% python3 -q
>>> import numpy as np
>>> import numpy.linalg as la
>>> np.set_printoptions(precision=2, suppress=True, linewidth=160)
>>> def tidy(a):
...     return np.round(a, 2) + 0
... 
>>> X = np.loadtxt("case16.csv", delimiter=",")
>>> X
array([[2., 0., 0., 0., 0., 0., 0., 0., 0., 0., 0., 0., 0.],
       [0., 3., 0., 0., 0., 0., 0., 0., 0., 0., 0., 0., 0.],
       [2., 1., 3., 0., 0., 0., 0., 0., 0., 0., 0., 0., 0.],
       [2., 3., 0., 2., 0., 0., 0., 0., 0., 0., 0., 0., 0.],
       [2., 3., 0., 0., 1., 0., 0., 0., 0., 0., 0., 0., 0.],
       [3., 2., 3., 3., 1., 0., 0., 0., 0., 0., 0., 0., 0.],
       [3., 3., 2., 0., 3., 0., 2., 0., 0., 0., 0., 0., 0.],
       [3., 1., 2., 1., 3., 3., 0., 1., 0., 0., 0., 0., 0.],
       [0., 2., 1., 1., 2., 0., 1., 3., 2., 0., 0., 0., 0.],
       [0., 0., 3., 0., 3., 1., 2., 0., 3., 1., 0., 0., 0.],
       [3., 0., 3., 1., 0., 0., 3., 1., 1., 2., 0., 0., 0.],
       [0., 0., 0., 1., 1., 1., 2., 0., 0., 2., 2., 0., 0.],
       [2., 3., 0., 2., 3., 0., 0., 0., 2., 0., 0., 2., 3.]])
>>> r0, g = X[3], X[12]
>>> r0 @ g
np.float64(17.0)
>>> print(r0 @ r0)
17.0
>>> pr = (r0 @ g) / (r0 @ r0) * r0
>>> g - pr
array([0., 0., 0., 0., 3., 0., 0., 0., 2., 0., 0., 2., 3.])
>>> la.matrix_rank(np.outer(r0, g))
np.int64(1)
>>> pr
array([2., 3., 0., 2., 0., 0., 0., 0., 0., 0., 0., 0., 0.])
>>> print((g - pr) @ r0)
0.0
>>> tidy(la.norm(r0 + g) ** 2 + la.norm(r0 - g) ** 2)
np.float64(120.0)
>>> tidy(np.abs(la.eigvals(X)).max())
np.float64(3.0)
>>> U, sigma, VT = la.svd(X)
>>> np.argmax(sigma[:-1] / (sigma[1:] + 1e-6)) + 1
np.int64(12)
>>> M2 = U[:, :12] @ np.diag(sigma[:12]) @ VT[:12]
>>> la.matrix_rank(M2)
np.int64(12)
>>> r = la.matrix_rank(X)
>>> r
np.int64(12)
>>> N = la.svd(X)[2][r:].T
>>> [int(la.matrix_rank(np.delete(X, i, axis=0))) for i in range(13)]
[12, 12, 12, 12, 12, 12, 11, 11, 11, 11, 11, 11, 11]
>>> tidy(X @ N)
array([[0.],
       [0.],
       [0.],
       [0.],
       [0.],
       [0.],
       [0.],
       [0.],
       [0.],
       [0.],
       [0.],
       [0.],
       [0.]])
>>> la.matrix_rank(X.T @ X), la.matrix_rank(X @ X.T)
(np.int64(12), np.int64(12))
>>> print([int(la.matrix_rank(X[:i])) for i in range(1, len(X) + 1)])
[1, 2, 3, 4, 5, 5, 6, 7, 8, 9, 10, 11, 12]
>>> np.allclose(X @ N, 0)
True
>>> N.shape
(13, 1)
>>> np.unique(X.round(6), axis=0).shape
(13, 13)
>>> ang = np.deg2rad(135)
>>> m1 = np.eye(4)
>>> m1[np.ix_([3, 0], [3, 0])] = [[np.cos(ang), -np.sin(ang)], [np.sin(ang), np.cos(ang)]]
>>> tidy(m1)
array([[-0.71,  0.  ,  0.  ,  0.71],
       [ 0.  ,  1.  ,  0.  ,  0.  ],
       [ 0.  ,  0.  ,  1.  ,  0.  ],
       [-0.71,  0.  ,  0.  , -0.71]])
>>> G = m1.T @ m1
>>> tidy(la.eigvalsh(G)[::-1])
array([1., 1., 1., 1.])
>>> tidy(G)
array([[1., 0., 0., 0.],
       [0., 1., 0., 0.],
       [0., 0., 1., 0.],
       [0., 0., 0., 1.]])
>>> np.diag(G)
array([1., 1., 1., 1.])
>>> np.allclose(G, G.T)
True
>>> np.trace(G), (m1 ** 2).sum()
(np.float64(4.0), np.float64(4.0))
>>> data = np.load("a.npy")
>>> print(data)
[[3 0 0 0 0 0 0]
 [2 1 0 0 0 0 0]
 [3 1 2 0 0 0 0]
 [0 2 3 0 0 0 0]
 [2 2 1 1 0 0 0]
 [2 3 3 1 3 3 0]
 [0 3 0 3 2 2 1]]
>>> # column 5 repeats column 4
>>> data @ data
array([[ 9,  0,  0,  0,  0,  0,  0],
       [ 8,  1,  0,  0,  0,  0,  0],
       [17,  3,  4,  0,  0,  0,  0],
       [13,  5,  6,  0,  0,  0,  0],
       [13,  5,  5,  0,  0,  0,  0],
       [33, 23, 21,  6,  9,  9,  0],
       [14, 22, 17,  7,  8,  8,  1]])
>>> np.allclose(data, data.T)
False
>>> np.trace(data)
np.int64(10)
>>> tidy(np.abs(la.eigvals(data)).max())
np.float64(3.0)
>>> (data + data.T) / 2
array([[3. , 1. , 1.5, 0. , 1. , 1. , 0. ],
       [1. , 1. , 0.5, 1. , 1. , 1.5, 1.5],
       [1.5, 0.5, 2. , 1.5, 0.5, 1.5, 0. ],
       [0. , 1. , 1.5, 0. , 0.5, 0.5, 1.5],
       [1. , 1. , 0.5, 0.5, 0. , 1.5, 1. ],
       [1. , 1.5, 1.5, 0.5, 1.5, 3. , 1. ],
       [0. , 1.5, 0. , 1.5, 1. , 1. , 1. ]])
>>> tidy(la.det(data))
np.float64(0.0)
>>> (data - data.T) / 2
array([[ 0. , -1. , -1.5,  0. , -1. , -1. ,  0. ],
       [ 1. ,  0. , -0.5, -1. , -1. , -1.5, -1.5],
       [ 1.5,  0.5,  0. , -1.5, -0.5, -1.5,  0. ],
       [ 0. ,  1. ,  1.5,  0. , -0.5, -0.5, -1.5],
       [ 1. ,  1. ,  0.5,  0.5,  0. , -1.5, -1. ],
       [ 1. ,  1.5,  1.5,  0.5,  1.5,  0. , -1. ],
       [ 0. ,  1.5,  0. ,  1.5,  1. ,  1. ,  0. ]])
>>> tidy(np.sort(np.abs(la.eigvals(data))))
array([0., 0., 1., 1., 2., 3., 3.])
>>> np.allclose(data @ data.T, data.T @ data)
False
>>> U, sigma, VT = la.svd(data)
>>> tidy(sigma)
array([8.82, 4.89, 3.38, 2.31, 0.68, 0.29, 0.  ])
>>> M2 = U[:, :6] @ np.diag(sigma[:6]) @ VT[:6]
>>> print(tidy(la.norm(data - M2) / la.norm(data)))
0.0
>>> rng = np.random.default_rng(49743)
>>> M2 = data + rng.integers(-2, 3, (7, 6)) @ rng.integers(-2, 3, (6, 7))
>>> M2
array([[  0,   0,  -8, -11,   1,  -2,  -2],
       [  0,   2,  -4,  -1,  -1,  -3,   0],
       [  1,   4,  14,  -1,   8,   7,   7],
       [  5,  -5,  -1,   8,  -4,  -2,  -3],
       [ -3,  -6,  -1,   2,  -8,   2,  -5],
       [  9,  -1,  -1,   6,   2,   2,   1],
       [ -3,   3,   2,   4,   0,   3,   1]])
>>> print(tidy(la.svd(M2 - data, compute_uv=False)))
[23.4  17.5  12.35  6.1   2.63  1.65  0.  ]
>>> mat = np.diag(np.array([3, 1, 0, 0, 1, 2, 3, 1, 3, 1])) + 3 * np.eye(10, k=1) + 3 * np.eye(10, k=-1)
>>> mat
array([[3., 3., 0., 0., 0., 0., 0., 0., 0., 0.],
       [3., 1., 3., 0., 0., 0., 0., 0., 0., 0.],
       [0., 3., 0., 3., 0., 0., 0., 0., 0., 0.],
       [0., 0., 3., 0., 3., 0., 0., 0., 0., 0.],
       [0., 0., 0., 3., 1., 3., 0., 0., 0., 0.],
       [0., 0., 0., 0., 3., 2., 3., 0., 0., 0.],
       [0., 0., 0., 0., 0., 3., 3., 3., 0., 0.],
       [0., 0., 0., 0., 0., 0., 3., 1., 3., 0.],
       [0., 0., 0., 0., 0., 0., 0., 3., 3., 3.],
       [0., 0., 0., 0., 0., 0., 0., 0., 3., 1.]])
>>> # symmetric
>>> ev, vecs = la.eigh(mat)
>>> print(tidy(vecs.T @ mat @ vecs))
[[-4.97  0.    0.    0.    0.    0.    0.    0.    0.    0.  ]
 [ 0.   -3.4   0.    0.    0.    0.    0.    0.    0.    0.  ]
 [ 0.    0.   -2.44  0.    0.    0.    0.    0.    0.    0.  ]
 [ 0.    0.    0.   -0.81  0.    0.    0.    0.    0.    0.  ]
 [ 0.    0.    0.    0.    0.47  0.    0.    0.    0.    0.  ]
 [ 0.    0.    0.    0.    0.    2.27  0.    0.    0.    0.  ]
 [ 0.    0.    0.    0.    0.    0.    4.18  0.    0.    0.  ]
 [ 0.    0.    0.    0.    0.    0.    0.    5.8   0.    0.  ]
 [ 0.    0.    0.    0.    0.    0.    0.    0.    6.28  0.  ]
 [ 0.    0.    0.    0.    0.    0.    0.    0.    0.    7.63]]
>>> np.unique(ev.round(6) + 0, return_counts=True)[1]
array([1, 1, 1, 1, 1, 1, 1, 1, 1, 1])
>>> print(np.abs(vecs[:, -1]).round(6).argmax())
6
>>> tidy(np.abs(vecs[:, -1]))
array([0.03, 0.04, 0.07, 0.13, 0.26, 0.44, 0.57, 0.44, 0.4 , 0.18])
>>> tidy(la.eigvalsh(mat + -1 * np.eye(10)))
array([-5.97, -4.4 , -3.44, -1.81, -0.53,  1.27,  3.18,  4.8 ,  5.28,  6.63])
>>> tidy(ev)
array([-4.97, -3.4 , -2.44, -0.81,  0.47,  2.27,  4.18,  5.8 ,  6.28,  7.63])
>>> tidy(vecs @ np.diag(ev) @ vecs.T)
array([[3., 3., 0., 0., 0., 0., 0., 0., 0., 0.],
       [3., 1., 3., 0., 0., 0., 0., 0., 0., 0.],
       [0., 3., 0., 3., 0., 0., 0., 0., 0., 0.],
       [0., 0., 3., 0., 3., 0., 0., 0., 0., 0.],
       [0., 0., 0., 3., 1., 3., 0., 0., 0., 0.],
       [0., 0., 0., 0., 3., 2., 3., 0., 0., 0.],
       [0., 0., 0., 0., 0., 3., 3., 3., 0., 0.],
       [0., 0., 0., 0., 0., 0., 3., 1., 3., 0.],
       [0., 0., 0., 0., 0., 0., 0., 3., 3., 3.],
       [0., 0., 0., 0., 0., 0., 0., 0., 3., 1.]])
>>> print(tidy(vecs.T @ vecs))
[[1. 0. 0. 0. 0. 0. 0. 0. 0. 0.]
 [0. 1. 0. 0. 0. 0. 0. 0. 0. 0.]
 [0. 0. 1. 0. 0. 0. 0. 0. 0. 0.]
 [0. 0. 0. 1. 0. 0. 0. 0. 0. 0.]
 [0. 0. 0. 0. 1. 0. 0. 0. 0. 0.]
 [0. 0. 0. 0. 0. 1. 0. 0. 0. 0.]
 [0. 0. 0. 0. 0. 0. 1. 0. 0. 0.]
 [0. 0. 0. 0. 0. 0. 0. 1. 0. 0.]
 [0. 0. 0. 0. 0. 0. 0. 0. 1. 0.]
 [0. 0. 0. 0. 0. 0. 0. 0. 0. 1.]]
>>> (ev > 1e-8).sum(), (ev < -1e-8).sum()
(np.int64(6), np.int64(4))
>>> ev.sum(), np.trace(mat)
(np.float64(15.0), np.float64(15.0))
>>> lab = rng.permutation(10)
>>> lab
array([8, 6, 1, 2, 4, 9, 5, 3, 7, 0])
>>> M2 = mat[lab][:, lab]
>>> np.allclose(M2, mat)
False
>>> arr = np.load("m.npy")
>>> arr
array([[ 1.,  2., -2.,  3.,  0.,  0., -3., -1.,  1., -1.,  2.,  1.,  2.],
       [-3.,  1., -3.,  2., -2., -3.,  1.,  0., -1.,  1.,  1.,  4., -4.],
       [ 1., -3.,  0.,  2., -2.,  1.,  1.,  2., -2., -1.,  1., -3., -1.],
       [ 3.,  0.,  0., -3., -3., -1., -1.,  1.,  2.,  2.,  0., -1., -1.],
       [ 3.,  1.,  2.,  0., -3.,  1., -3.,  2.,  3., -3.,  3., -3.,  5.],
       [-2., -3., -2.,  3.,  1.,  2., -1.,  2.,  2.,  3., -1.,  1.,  1.],
       [-3.,  3., -2., -1.,  3., -1.,  2., -1.,  1., -1.,  3.,  0., -3.],
       [-3.,  3.,  1., -2.,  2., -3.,  3., -2.,  1.,  3.,  2.,  3., -5.],
       [ 3., -2.,  2., -1.,  3., -3., -1.,  1.,  0., -1.,  3.,  5.,  4.],
       [ 2., -1., -2.,  3., -2.,  1.,  0.,  0.,  3., -1., -2.,  0.,  4.],
       [ 0.,  0.,  2.,  3., -3.,  1., -3., -1., -3.,  3.,  0., -4.,  1.],
       [ 0.,  0.,  0.,  0.,  0.,  0.,  0.,  0.,  0.,  0.,  0.,  3.,  5.],
       [ 0.,  0.,  0.,  0.,  0.,  0.,  0.,  0.,  0.,  0.,  0., -3.,  3.]])
>>> np.trace(arr)
np.float64(3.0)
>>> tidy(np.abs(la.eigvals(arr)).max())
np.float64(7.44)
>>> np.allclose(arr @ arr.T, arr.T @ arr)
False
>>> tidy(np.sort(np.abs(la.eigvals(arr))))
array([1.08, 1.77, 2.72, 3.98, 3.98, 4.9 , 4.9 , 5.34, 5.34, 5.46, 6.83, 7.44, 7.44])
>>> lab = rng.permutation(13)
>>> lab
array([ 7,  5,  0,  4, 11,  3,  1,  6, 10,  9, 12,  2,  8])
>>> M2 = arr[lab][:, lab]
>>> np.diag(M2)
array([-2.,  2.,  1., -3.,  3., -3.,  1.,  2.,  0., -1.,  3.,  0.,  0.])
>>> tidy(np.sort(np.abs(la.eigvals(M2))))
array([1.08, 1.77, 2.72, 3.98, 3.98, 4.9 , 4.9 , 5.34, 5.34, 5.46, 6.83, 7.44, 7.44])
>>> print(np.trace(M2))
3.0
